$ python3 -q
>>> import numpy as np
>>> np.set_printoptions(precision=2, suppress=True, linewidth=120)
>>> rnd = lambda a: np.round(a, 2) + 0
>>> m1 = np.load("mat.npy")
>>> print(m1)
[[7 5 0 0 0 0]
 [3 6 0 0 0 0]
 [1 0 0 0 0 0]
 [0 0 7 5 0 0]
 [0 0 3 6 0 0]
 [0 0 1 0 0 0]
 [0 0 0 0 7 5]
 [0 0 0 0 3 6]
 [0 0 0 0 1 0]]
>>> theta = np.radians(114)
>>> Rm = np.eye(6)
>>> Rm[5, 5] = Rm[0, 0] = np.cos(theta)
>>> Rm[5, 0], Rm[0, 5] = -np.sin(theta), np.sin(theta)
>>> print(rnd(Rm))
[[-0.41  0.    0.    0.    0.    0.91]
 [ 0.    1.    0.    0.    0.    0.  ]
 [ 0.    0.    1.    0.    0.    0.  ]
 [ 0.    0.    0.    1.    0.    0.  ]
 [ 0.    0.    0.    0.    1.    0.  ]
 [-0.91  0.    0.    0.    0.   -0.41]]
>>> out = m1 @ Rm.T
>>> print(rnd(np.linalg.svd(m1, compute_uv=False)), rnd(np.linalg.svd(out, compute_uv=False)))
[10.63 10.63 10.63  2.64  2.64  2.64] [10.63 10.63 10.63  2.64  2.64  2.64]
>>> print(rnd(out))
[[-2.85  5.    0.    0.    0.   -6.39]
 [-1.22  6.    0.    0.    0.   -2.74]
 [-0.41  0.    0.    0.    0.   -0.91]
 [ 0.    0.    7.    5.    0.    0.  ]
 [ 0.    0.    3.    6.    0.    0.  ]
 [ 0.    0.    1.    0.    0.    0.  ]
 [ 4.57  0.    0.    0.    7.   -2.03]
 [ 5.48  0.    0.    0.    3.   -2.44]
 [ 0.    0.    0.    0.    1.    0.  ]]
>>> G = m1.T @ m1
>>> print(np.diag(G))
[59 61 59 61 59 61]
>>> print(rnd(np.linalg.eigvalsh(G)[::-1]))
[113.01 113.01 113.01   6.99   6.99   6.99]
>>> print(G)
[[59 53  0  0  0  0]
 [53 61  0  0  0  0]
 [ 0  0 59 53  0  0]
 [ 0  0 53 61  0  0]
 [ 0  0  0  0 59 53]
 [ 0  0  0  0 53 61]]
>>> print((m1 @ m1.T).shape)
(9, 9)
>>> print(np.allclose(G, G.T))
True
>>> print(rnd(np.linalg.svd(m1, compute_uv=False) ** 2))
[113.01 113.01 113.01   6.99   6.99   6.99]
>>> M = np.load("block4.npy")
>>> print(M)
[[ 1  8  3 10  5  0]
 [ 8  9  4 14  7  8]
 [ 5 12  3 14  7  5]
 [ 3 15  3 13  7  2]
 [ 8  6  4 11  7  8]
 [ 2 13  3 13  6  1]
 [ 2  7  3  7  6  1]
 [ 1  4  2  5  6  1]
 [ 2 12  2 11  7  2]
 [ 7  8  5 16  5  6]
 [ 1  7  2  8  6  1]
 [ 5  8  5 12  5  3]
 [ 8 12  4 17  7  8]
 [ 2  9  2  8  7  2]
 [ 0  8  2 11  5  0]
 [ 2 12  2 11  7  2]
 [ 5  7  4 10  6  4]
 [ 5 13  4 16  6  4]
 [ 6  8  4 17  5  6]
 [ 6  9  4 10  7  5]
 [ 2  6  2  5  7  2]
 [ 3 13  4 12  6  1]
 [ 5  8  5 12  5  3]
 [ 4 11  4 16  5  3]
 [ 3 13  4 12  6  1]
 [ 3  8  3 14  5  3]
 [ 6  8  4 17  5  6]
 [ 8 13  5 19  6  7]
 [ 6  9  4 10  7  5]
 [ 6  9  4 10  7  5]]
>>> rank = np.linalg.matrix_rank(M)
>>> print(rank)
5
>>> N = np.linalg.svd(M)[2][rank:].T
>>> print(np.allclose(M @ N, 0))
True
>>> print(rnd(N[:, 0] / N[np.abs(N[:, 0]).round(6).argmax(), 0]))
[ 1.   -0.17 -0.83  0.17  0.23 -0.89]
>>> print(np.linalg.matrix_rank(M.T @ M), np.linalg.matrix_rank(M @ M.T))
5 5
>>> print(N.shape)
(6, 1)
>>> print([int(np.linalg.matrix_rank(M[:, :j + 1])) for j in range(6)])
[1, 2, 3, 4, 5, 5]
>>> E = np.loadtxt("arr.csv", delimiter=",")
>>> print(E)
[[ -0.02  -0.01  -0.01  -0.03   0.03   0.01   0.01  -0.01  -0.02   0.01]
 [-12.     9.02  -0.01  -0.01   2.96   3.01   5.99 -11.99 -12.02  11.97]
 [-31.97  -5.02   4.    15.96  13.03   1.    -2.01  -4.03 -11.98   3.99]
 [-16.98  -9.01   3.01  12.     8.02  -1.    -4.96   4.01  -1.97  -4.  ]
 [ -5.95 -10.02   2.01   7.99   4.    -2.01  -5.99   7.98   3.99  -7.96]
 [-35.    -9.99   5.04  19.99  15.01  -0.02  -5.02  -0.02 -10.     0.01]
 [-21.    -5.98   3.03  11.97   8.99   0.01  -3.01   0.    -5.97   0.  ]]
>>> Uu, sigma, Vt = np.linalg.svd(E)
>>> print(rnd(sigma))
[72.67 31.69  0.07  0.06  0.05  0.03  0.02]
>>> out = Uu[:, :2] @ np.diag(sigma[:2]) @ Vt[:2]
>>> print(rnd(np.abs(E - out).max()))
0.04
>>> print(np.linalg.matrix_rank(E, rtol=0.05))
2
>>> print(np.linalg.matrix_rank(out))
2
>>> print(rnd(np.linalg.norm(E - out, 2)), rnd(sigma[2]))
0.07 0.07
>>> print(rnd(np.linalg.norm(E, 2) / np.linalg.norm(E)))
0.92
>>> print(np.linalg.matrix_rank(E, rtol=0.1))
2
>>> mat = np.load("w.npy")
>>> print(mat)
[[ 5  5  5  5  5  5  5]
 [ 5 10 10 10 10 10 10]
 [ 5 10 15 15 15 15 15]
 [ 5 10 15 20 20 20 20]
 [ 5 10 15 20 25 25 25]
 [ 5 10 15 20 25 30 30]
 [ 5 10 15 20 25 30 35]]
>>> # equal to its transpose
>>> r0 = np.array([0, -2, 2, -3, -1, 3, 3])
>>> out = mat + np.outer(r0, np.eye(7)[2])
>>> print(np.linalg.matrix_rank(out - mat))
1
>>> print(rnd(np.linalg.det(out) / np.linalg.det(mat)), rnd(1 + np.linalg.solve(mat, r0)[2]))
2.8 2.8
>>> print(out)
[[ 5.  5.  5.  5.  5.  5.  5.]
 [ 5. 10.  8. 10. 10. 10. 10.]
 [ 5. 10. 17. 15. 15. 15. 15.]
 [ 5. 10. 12. 20. 20. 20. 20.]
 [ 5. 10. 14. 20. 25. 25. 25.]
 [ 5. 10. 18. 20. 25. 30. 30.]
 [ 5. 10. 18. 20. 25. 30. 35.]]
>>> W1 = np.array([[2, -1, 2, 0],
...     [2, -2, -1, -1],
...     [1, 2, 2, -2],
...     [2, 2, -2, -2],
...     [-1, 0, -1, 1],
...     [-2, 2, 2, 0],
...     [-2, 1, 0, 1]])
>>> coef = np.array([0, 3, 0, 1])
>>> hid = np.maximum(out @ W1 + coef, 0)
>>> print(np.linalg.matrix_rank(hid))
3
>>> print(hid)
[[ 10.  23.  10.   0.]
 [  8.  44.   6.   0.]
 [  2.  87.  19.   0.]
 [  0. 102.   4.   0.]
 [  0. 121.  13.   0.]
 [  0. 144.  31.   0.]
 [  0. 149.  31.   0.]]
>>> print((hid > 0).astype(int))
[[1 1 1 0]
 [1 1 1 0]
 [1 1 1 0]
 [0 1 1 0]
 [0 1 1 0]
 [0 1 1 0]
 [0 1 1 0]]
>>> basis = np.array([[3, 8], [8, 7], [3, 6], [8, 9]])
>>> print(W1 @ basis)
[[  4  21]
 [-21 -13]
 [  9  16]
 [  0   0]
 [  2  -5]
 [ 16  10]
 [ 10   0]]
>>> print((hid @ basis).round(6).argmax(axis=1))
[1 1 0 0 0 0 0]
>>> Uu, sigma = np.linalg.svd(mat)
Traceback (most recent call last):
  File "<python-input-58>", line 1, in <module>
    Uu, sigma = np.linalg.svd(mat)
    ^^^^^^^^^
ValueError: too many values to unpack (expected 2)
>>> Uu, sigma, Vt = np.linalg.svd(mat, full_matrices=False)
>>> print(rnd(np.sqrt((sigma ** 2).sum())), rnd(np.linalg.norm(mat)))
115.33 115.33
>>> print((sigma > 1e-8).sum())
7
>>> print(np.abs(Uu[:, 0]).round(6).argmax())
6
>>> print(rnd(Uu.T @ mat @ Vt.T))
[[114.4    0.     0.     0.     0.     0.     0.  ]
 [  0.    13.09   0.     0.     0.     0.     0.  ]
 [  0.     0.     5.     0.     0.     0.     0.  ]
 [  0.     0.     0.     2.79   0.     0.     0.  ]
 [  0.     0.     0.     0.     1.91   0.     0.  ]
 [  0.     0.     0.     0.     0.     1.5    0.  ]
 [  0.     0.     0.     0.     0.     0.     1.31]]
>>> print(Uu.shape, sigma.shape, Vt.shape)
(7, 7) (7,) (7, 7)
>>> vec = np.array([3, 2, 2, 2, 0, 3, 2])
>>> target = mat @ vec
>>> coef, lr = np.zeros(7), 1 / np.linalg.norm(mat, 2) ** 2
>>> for i in range(300):
...     coef -= lr * mat.T @ (mat @ coef - target)
...     if i % 50 == 0: print(i, round(np.linalg.norm(mat @ coef - target), 2))
... 
0 23.64
50 15.1
100 11.28
150 9.49
200 8.47
250 7.73
>>> print(rnd(coef))
[1.49 2.13 2.13 1.83 1.6  1.86 2.  ]
>>> F = np.loadtxt("out13.csv", delimiter=",")
>>> print(F)
[[ 0.5   0.03  0.14 -0.05  0.73  0.17]
 [ 1.69  0.44 -2.09 -1.92  6.77 -3.06]
 [-2.04 -0.52  2.33  1.11 -6.3   3.14]
 [ 0.96 -0.07 -0.99 -0.38  1.8  -1.24]
 [-1.77 -0.91  1.39  1.35 -5.77  3.51]
 [-0.25 -0.43  0.99  0.2  -2.23  1.32]
 [-0.43 -0.07  0.3   0.51 -1.88  1.3 ]
 [-0.01 -0.88  0.37 -0.6  -0.46  0.01]
 [-0.82 -0.09  0.61  0.08 -2.51  1.33]
 [ 1.38  0.57 -0.9  -0.98  4.62 -2.07]
 [-2.29 -0.76  1.46  1.25 -6.69  2.94]
 [ 0.31  0.39 -0.34  0.47  0.13 -0.39]
 [ 2.04  0.93 -1.77 -0.84  3.69 -1.86]
 [-0.6   0.02 -0.27  0.16 -0.12  0.15]
 [-0.47 -0.6   0.36  0.6  -2.81  0.97]
 [ 2.05  0.13 -1.24 -0.92  3.64 -1.76]
 [-1.8  -0.72  1.89  1.54 -6.67  3.59]
 [ 1.22  0.73 -1.27 -1.22  4.37 -2.44]
 [-2.29 -0.77  1.76  1.38 -6.82  3.44]
 [-1.48 -0.95  0.75  1.15 -4.6   1.72]
 [-0.04  0.19 -0.07  0.62 -0.03  0.12]
 [-2.31 -1.29  2.31  1.52 -6.82  2.31]
 [-1.61 -0.51  1.51  0.99 -4.33  2.  ]
 [ 1.62  0.43 -1.44 -0.99  4.74 -1.84]
 [ 0.    0.11 -0.17 -0.37  0.08 -0.03]
 [ 1.94  0.84 -1.53 -0.91  5.23 -2.51]]
>>> cen = F - F.mean(axis=0)
>>> Uu, sigma, Vt = np.linalg.svd(cen, full_matrices=False)
>>> print(rnd(np.abs(Vt[-1])))
[0.12 0.63 0.02 0.63 0.37 0.23]
>>> print(rnd(cen.mean(axis=0)))
[0. 0. 0. 0. 0. 0.]
>>> print((np.sign(Uu[:, 0]) == np.sign(Uu[0, 0])).astype(int))
[1 1 0 1 0 0 0 1 0 1 0 1 1 1 0 1 0 1 0 0 1 0 0 1 1 1]
>>> print(rnd(sigma ** 2 / (sigma ** 2).sum()))
[0.98 0.01 0.   0.   0.   0.  ]
>>> print(rnd(sigma))
[26.3   1.92  1.72  1.55  1.34  1.04]
>>> basis = np.array([[-0.8, 0.0, 0.4, -1.3, 0.7, 0.2, -0.7, -2.1, -0.2],
...     [1.6, 0.4, 1.3, 0.3, -0.4, 0.4, 0.1, 0.7, 0.0],
...     [-0.9, 0.8, -0.9, -0.1, 0.6, -0.3, 2.2, 0.3, 0.6]])
>>> rng = np.random.default_rng(75)
>>> data = np.array([[1, -4, -9],
...     [9, 0, 3],
...     [-9, 0, -6],
...     [-2, -5, -1],
...     [-6, -7, 5],
...     [7, 8, 3],
...     [-3, 9, 6],
...     [-9, -4, -3],
...     [-1, 5, 4],
...     [5, -6, 1],
...     [5, 4, -1],
...     [5, 0, -3],
...     [6, -8, -1],
...     [-9, 1, -7],
...     [-3, 0, 2],
...     [4, 7, -3],
...     [7, 4, -3],
...     [1, 9, -2],
...     [7, -9, 2],
...     [-7, 0, -5],
...     [-5, 8, 2],
...     [-5, 4, 8],
...     [-3, 8, -4],
...     [9, -6, 5],
...     [2, 8, 9],
...     [6, -7, 9],
...     [-2, -2, 2]]) @ basis + 0.1 * rng.normal(size=(27, 9))
>>> print(rnd(data))
[[  0.79  -8.76   3.34  -1.56  -3.05   1.3  -20.86  -7.49  -5.42]
 [ -9.92   2.32   0.76 -11.97   8.08   1.06   0.17 -18.05  -0.09]
 [ 12.62  -4.82   1.72  12.24  -9.8    0.13  -6.84  17.17  -1.74]
 [ -5.56  -2.8   -6.5    1.27  -0.06  -2.15  -1.26   0.44  -0.23]
 [-11.01   1.13 -16.06   5.22   1.66  -5.53  14.55   8.99   4.2 ]
 [  4.48   5.42  10.6   -6.99   3.67   3.77   2.48  -8.44   0.29]
 [ 11.48   8.57   5.13   5.91  -2.03   1.17  16.07  14.48   4.09]
 [  3.47  -4.1   -6.01  10.77  -6.53  -2.5   -0.6   15.13   0.09]
 [  5.11   5.31   2.4    2.33  -0.14   0.69  10.02   6.8    2.81]
 [-14.5   -1.61  -6.8   -8.47   6.45  -1.8   -1.8  -14.35  -0.42]
 [  3.26   0.96   8.06  -5.05   1.24   2.87  -5.17  -8.01  -1.51]
 [ -1.33  -2.34   4.8   -5.98   1.74   1.94 -10.06 -11.38  -2.8 ]
 [-16.65  -3.91  -7.25  -9.98   6.91  -1.67  -7.28 -18.52  -1.85]
 [ 15.18  -5.25   3.84  12.55 -10.99   0.77  -8.83  17.41  -2.41]
 [  0.64   1.44  -2.88   3.73  -0.81  -1.08   6.36   7.02   1.7 ]
 [ 10.72   0.32  13.4   -2.86  -1.88   4.48  -8.67  -4.39  -2.5 ]
 [  3.34  -0.92  10.76  -7.66   1.62   3.9  -11.28 -12.69  -3.25]
 [ 15.43   1.97  13.85   1.52  -3.98   4.44  -4.09   3.58  -1.44]
 [-21.83  -1.9  -10.58 -11.97   9.86  -2.91  -1.41 -20.61  -0.17]
 [ 10.14  -4.01   1.55   9.63  -7.85   0.1   -6.24  13.08  -1.7 ]
 [ 14.99   4.93   6.63   8.72  -5.59   1.73   8.83  16.69   2.16]
 [  3.11   8.1   -4.09   6.94  -0.2   -1.86  21.58  15.78   5.78]
 [ 18.78   0.04  12.74   6.58  -7.74   3.92  -5.84  10.75  -1.94]
 [-21.28   1.29  -8.72 -13.98  11.68  -2.2    4.04 -21.72   1.28]
 [  3.18  10.33   3.15  -1.22   3.51   0.96  19.25   4.17   5.2 ]
 [-24.21   4.35 -14.88 -10.81  12.42  -4.19  14.78 -14.91   4.31]
 [ -3.49   0.84  -5.01   1.8    0.59  -1.7    5.54   3.41   1.5 ]]
>>> Uu, sigma, Vt = np.linalg.svd(data)
>>> print(rnd(sigma))
[101.68  67.94  44.04   0.59   0.49   0.44   0.43   0.4    0.36]
>>> out = Uu[:, :3] @ np.diag(sigma[:3]) @ Vt[:3]
>>> print(np.linalg.matrix_rank(data, rtol=0.05))
3
>>> print(rnd(np.linalg.norm(data - out, 2)), rnd(sigma[3]))
0.59 0.59
>>> print(rnd(np.abs(data - out).max()))
0.21
